$ python3 -q
>>> import numpy as np
>>> np.set_printoptions(precision=2, suppress=True, linewidth=100, floatmode="fixed")
>>> tidy = lambda a: np.round(a, 2) + 0
>>> mat = np.loadtxt("out19.csv", delimiter=",")
>>> mat
array([[ 2.00,  4.00,  3.00,  3.00,  1.00],
       [ 0.00,  1.00, -2.00, -1.00,  0.00],
       [ 0.00,  2.00, -1.00,  0.00, -2.00],
       [ 0.00, -1.00, -1.00, -1.00,  2.00],
       [ 0.00, -1.00, -2.00,  0.00,  0.00]])
>>> rk = np.linalg.matrix_rank(mat)
>>> rk
np.int64(4)
>>> ns = np.linalg.svd(mat)[2][rk:].T
>>> np.allclose(mat @ ns, 0)
True
>>> tidy(ns @ ns.T)
array([[ 0.78, -0.16,  0.08, -0.32, -0.20],
       [-0.16,  0.03, -0.02,  0.07,  0.04],
       [ 0.08, -0.02,  0.01, -0.03, -0.02],
       [-0.32,  0.07, -0.03,  0.13,  0.08],
       [-0.20,  0.04, -0.02,  0.08,  0.05]])
>>> tidy(mat @ ns)
array([[0.00],
       [0.00],
       [0.00],
       [0.00],
       [0.00]])
>>> ns.shape
(5, 1)
>>> [int(np.linalg.matrix_rank(mat[:, :j + 1])) for j in range(5)]
[1, 2, 3, 4, 4]
>>> np.linalg.matrix_rank(mat.T @ mat), np.linalg.matrix_rank(mat @ mat.T)
(np.int64(4), np.int64(4))
>>> tidy(ns[:, 0] / ns[np.abs(ns[:, 0]).round(6).argmax(), 0])
array([ 1.00, -0.21,  0.10, -0.41, -0.26])
>>> T = np.stack([mat, 2 * mat, mat[::-1]])
>>> T.sum(axis=0)
array([[ 6.00, 11.00,  7.00,  9.00,  3.00],
       [ 0.00,  2.00, -7.00, -4.00,  2.00],
       [ 0.00,  8.00, -4.00,  0.00, -8.00],
       [ 0.00, -2.00, -5.00, -4.00,  6.00],
       [ 2.00,  1.00, -3.00,  3.00,  1.00]])
>>> np.linalg.matrix_rank(T)
array([4, 4, 4])
>>> (T @ mat.T).shape
(3, 5, 5)
>>> def softmax(z):
...     e = np.exp(z - z.max(axis=-1, keepdims=True))
...     return e / e.sum(axis=-1, keepdims=True)
... 
>>> tidy(softmax(mat[2] + 4))
array([0.10, 0.75, 0.04, 0.10, 0.01])
>>> scores = mat @ mat.T / np.sqrt(5)
>>> tidy(softmax(scores)[2] @ mat)
array([ 0.11,  1.98, -0.88,  0.08, -1.61])
>>> tidy(softmax(scores))
array([[1.00, 0.00, 0.00, 0.00, 0.00],
       [0.00, 0.54, 0.22, 0.09, 0.14],
       [0.06, 0.09, 0.84, 0.00, 0.01],
       [0.00, 0.08, 0.00, 0.78, 0.13],
       [0.00, 0.21, 0.06, 0.21, 0.52]])
>>> rng = np.random.default_rng(301762)
>>> data = rng.normal(size=(18, 3))
>>> data = 20 * data / np.linalg.norm(data, axis=1, keepdims=True)
>>> tidy(data)
array([[  2.99,  18.16,  -7.82],
       [  7.00,   7.29,  17.26],
       [-15.02,  11.70,   6.12],
       [ 17.31,   4.18,   9.11],
       [-17.40,  -8.35,  -5.22],
       [ 12.11,  13.97,  -7.63],
       [-14.98,   2.52, -13.01],
       [ 12.62,  15.51,   0.34],
       [  5.21, -14.23, -13.05],
       [ 14.11,  14.16,   0.48],
       [ -2.54,  18.79,  -6.35],
       [ 14.86,   5.04,  12.41],
       [-13.03, -12.97,  -7.86],
       [  5.32,  12.65, -14.55],
       [  2.62,   6.98, -18.56],
       [-19.38,  -4.75,   1.43],
       [ 10.28, -15.07,  -8.20],
       [ 16.38, -11.27,   2.16]])
>>> ang = np.radians(45)
>>> r_ = np.eye(3)
>>> r_[1, 1] = r_[0, 0] = np.cos(ang)
>>> r_[1, 0], r_[0, 1] = -np.sin(ang), np.sin(ang)
>>> tidy(r_)
array([[ 0.71,  0.71,  0.00],
       [-0.71,  0.71,  0.00],
       [ 0.00,  0.00,  1.00]])
>>> M2 = data @ r_.T
>>> tidy(np.abs(M2 - data).max(axis=0))
array([14.04, 15.09,  0.00])
>>> np.allclose(np.linalg.norm(data, axis=1), np.linalg.norm(M2, axis=1))
True
>>> np.allclose(data @ data.T, M2 @ M2.T)
True
>>> cent = data[[8, 14]].astype(float)
>>> for _ in range(3):
...     z = np.linalg.norm(data[:, None] - cent, axis=-1).argmin(axis=1)
...     cent = np.array([data[z == j].mean(axis=0) for j in range(2)])
... 
>>> z
array([1, 1, 1, 1, 0, 1, 0, 1, 0, 1, 1, 1, 0, 1, 1, 0, 0, 0])
>>> tidy(cent)
array([[-4.70, -9.16, -6.25],
       [ 6.49, 11.68, -0.84]])
>>> tidy(cent[1] - cent[0])
array([11.19, 20.84,  5.42])
>>> np.bincount(z)
array([ 7, 11])
>>> D = np.linalg.norm(data[:, None] - data[None], axis=-1)
>>> tidy(np.linalg.norm(data, axis=1))
array([20.00, 20.00, 20.00, 20.00, 20.00, 20.00, 20.00, 20.00, 20.00, 20.00, 20.00, 20.00, 20.00,
       20.00, 20.00, 20.00, 20.00, 20.00])
>>> D.mean(axis=1).argmax()
np.int64(15)
>>> D[13].round(6).argsort(kind="stable")[:4]
array([13, 14,  0,  5])
>>> np.unravel_index(D.round(6).argmax(), D.shape)
(np.int64(3), np.int64(4))
>>> np.flatnonzero(D[13] < D.mean() / 2)
array([ 0,  5, 13, 14])
>>> Xc = data - data.mean(axis=0)
>>> Uu, sv, Vh = np.linalg.svd(Xc, full_matrices=False)
>>> np.searchsorted(np.cumsum(sv ** 2) / (sv ** 2).sum(), 0.9) + 1
np.int64(3)
>>> tidy(sv ** 2 / (sv ** 2).sum())
array([0.48, 0.30, 0.21])
>>> tidy(np.abs(Vh[-1]))
array([0.36, 0.02, 0.93])
>>> E = np.array([[1.97, -2.9, 3.19],
...     [6.07, -8.9, 8.96],
...     [-1.99, 2.98, -2.95],
...     [4.07, -6.19, 6.12]])
>>> [round(float(x), 2) for x in np.linalg.svd(E, compute_uv=False)[:3]]
[18.24, 0.21, 0.1]
>>> tidy(np.linalg.norm(E, 2) / np.linalg.norm(E))
np.float64(1.0)
>>> round(np.log10(np.linalg.cond(E)))
2
>>> np.linalg.matrix_rank(E, rtol=0.1)
np.int64(1)
>>> Uu, sv, Vh = np.linalg.svd(E)
>>> np.argmax(sv[:-1] / (sv[1:] + 1e-6)) + 1
np.int64(1)
>>> M2 = Uu[:, :1] @ np.diag(sv[:1]) @ Vh[:1]
>>> tidy(np.linalg.norm(E - M2) / np.linalg.norm(E))
np.float64(0.01)
>>> tidy(M2)
array([[ 2.03, -3.01,  3.03],
       [ 6.01, -8.92,  8.98],
       [-1.99,  2.95, -2.97],
       [ 4.12, -6.12,  6.16]])
>>> tidy(np.abs(E - M2).max())
np.float64(0.16)
>>> tidy(np.linalg.norm(E - M2, 2)), tidy(sv[1])
(np.float64(0.21), np.float64(0.21))
>>> np.linalg.matrix_rank(M2, rtol=0.1)
np.int64(1)
>>> tidy(np.linalg.norm(M2, 2) / np.linalg.norm(M2))
np.float64(1.0)
>>> [round(float(x), 2) for x in np.linalg.svd(M2, compute_uv=False)[:3]]
[18.24, 0.0, 0.0]
>>> np.argsort(-np.linalg.norm(M2, axis=0).round(6), kind="stable")[:3]
array([2, 1, 0])
>>> M = np.loadtxt("x.csv", delimiter=",")
>>> M
array([[-3.00, -2.00,  0.00, -1.00],
       [-6.00, -4.00,  0.00, -2.00],
       [-3.00, -2.00,  0.00, -1.00],
       [-3.00, -2.00,  0.00, -1.00],
       [-6.00, -4.00,  0.00, -2.00]])
>>> # rows and columns are dependent
>>> np.linalg.lstsq(M[:-1].T, M[-1])[2]
np.int32(1)
>>> np.unique(M.round(6), axis=0).shape
(2, 4)
>>> np.abs(np.diag(np.linalg.qr(M)[1])) > 1e-9
array([ True, False, False, False])
>>> X = np.load("data.npy")
>>> X
array([[ 1, -2,  4],
       [ 1, -1,  1],
       [ 1,  0,  0],
       [ 1,  1,  1],
       [ 1,  2,  4]])
>>> x0 = np.array([4, 3, 1])
>>> (X * x0).sum(axis=1)
array([ 2,  2,  4,  8, 14])
>>> (X @ x0).argmax()
np.int64(4)
>>> np.linalg.norm(X @ x0) <= np.linalg.norm(X, 2) * np.linalg.norm(x0) + 1e-9
np.True_
>>> X * x0
array([[ 4, -6,  4],
       [ 4, -3,  1],
       [ 4,  0,  0],
       [ 4,  3,  1],
       [ 4,  6,  4]])
>>> X @ (2 * x0)
array([ 4,  4,  8, 16, 28])
>>> M2 = np.array([[-3, -3], [-1, 2]])
>>> cent = np.kron(M2, X)
>>> cent
array([[ -3,   6, -12,  -3,   6, -12],
       [ -3,   3,  -3,  -3,   3,  -3],
       [ -3,   0,   0,  -3,   0,   0],
       [ -3,  -3,  -3,  -3,  -3,  -3],
       [ -3,  -6, -12,  -3,  -6, -12],
       [ -1,   2,  -4,   2,  -4,   8],
       [ -1,   1,  -1,   2,  -2,   2],
       [ -1,   0,   0,   2,   0,   0],
       [ -1,  -1,  -1,   2,   2,   2],
       [ -1,  -2,  -4,   2,   4,   8]])
>>> np.linalg.matrix_rank(cent)
np.int64(6)
>>> tidy(np.linalg.norm(cent, 2)), tidy(np.linalg.norm(M2, 2) * np.linalg.norm(X, 2))
(np.float64(26.32), np.float64(26.32))
>>> M2 = X + rng.integers(-2, 3, (5, 2)) @ rng.integers(-2, 3, (2, 3))
>>> M2
array([[ 3, -2,  0],
       [ 0, -1,  3],
       [ 0,  0,  2],
       [ 0,  1,  3],
       [ 0,  2,  6]])
>>> np.abs(M2 - X).sum(axis=1)
array([6, 3, 3, 3, 3])
>>> np.linalg.matrix_rank(M2 - X, tol=1e-8)
np.int64(1)
>>> M2 - X
array([[ 2,  0, -4],
       [-1,  0,  2],
       [-1,  0,  2],
       [-1,  0,  2],
       [-1,  0,  2]])
>>> x0 = np.array([3, 0, 3])
>>> rhs = X @ x0
>>> tidy(np.linalg.lstsq(X, rhs)[0])
array([3.00, 0.00, 3.00])
>>> rhs = rhs + 0.02 * rng.normal(size=5)
>>> tidy(rhs)
array([15.01,  6.03,  2.96,  5.99, 14.98])
>>> c, *_ = np.linalg.lstsq(X, rhs)
>>> c.round()
array([ 3.00, -0.00,  3.00])
>>> tidy(c)
array([ 2.99, -0.01,  3.00])
>>> [round(float(np.linalg.norm(np.linalg.solve(X.T @ X + lam * np.eye(3), X.T @ rhs))), 2) for lam in (0, 1, 10, 100)]
[4.24, 3.87, 2.97, 1.02]
>>> arr = np.load("sample13.npy")
>>> arr
array([[-8.00, -8.00,  0.00,  0.00],
       [ 1.00,  5.00,  0.00,  0.00],
       [ 0.00,  0.00, -3.00, -1.00],
       [ 0.00,  0.00, -1.00, -1.00]])
>>> # 2 blocks once reordered
>>> Q = arr.astype(float).copy()
>>> for j in range(4):
...     Q[:, j] -= Q[:, :j] @ (Q[:, :j].T @ Q[:, j])
...     Q[:, j] /= np.linalg.norm(Q[:, j])
... 
>>> tidy(Q.T @ Q)
array([[1.00, 0.00, 0.00, 0.00],
       [0.00, 1.00, 0.00, 0.00],
       [0.00, 0.00, 1.00, 0.00],
       [0.00, 0.00, 0.00, 1.00]])
>>> tidy(Q)
array([[-0.99,  0.12,  0.00,  0.00],
       [ 0.12,  0.99,  0.00,  0.00],
       [ 0.00,  0.00, -0.95,  0.32],
       [ 0.00,  0.00, -0.32, -0.95]])
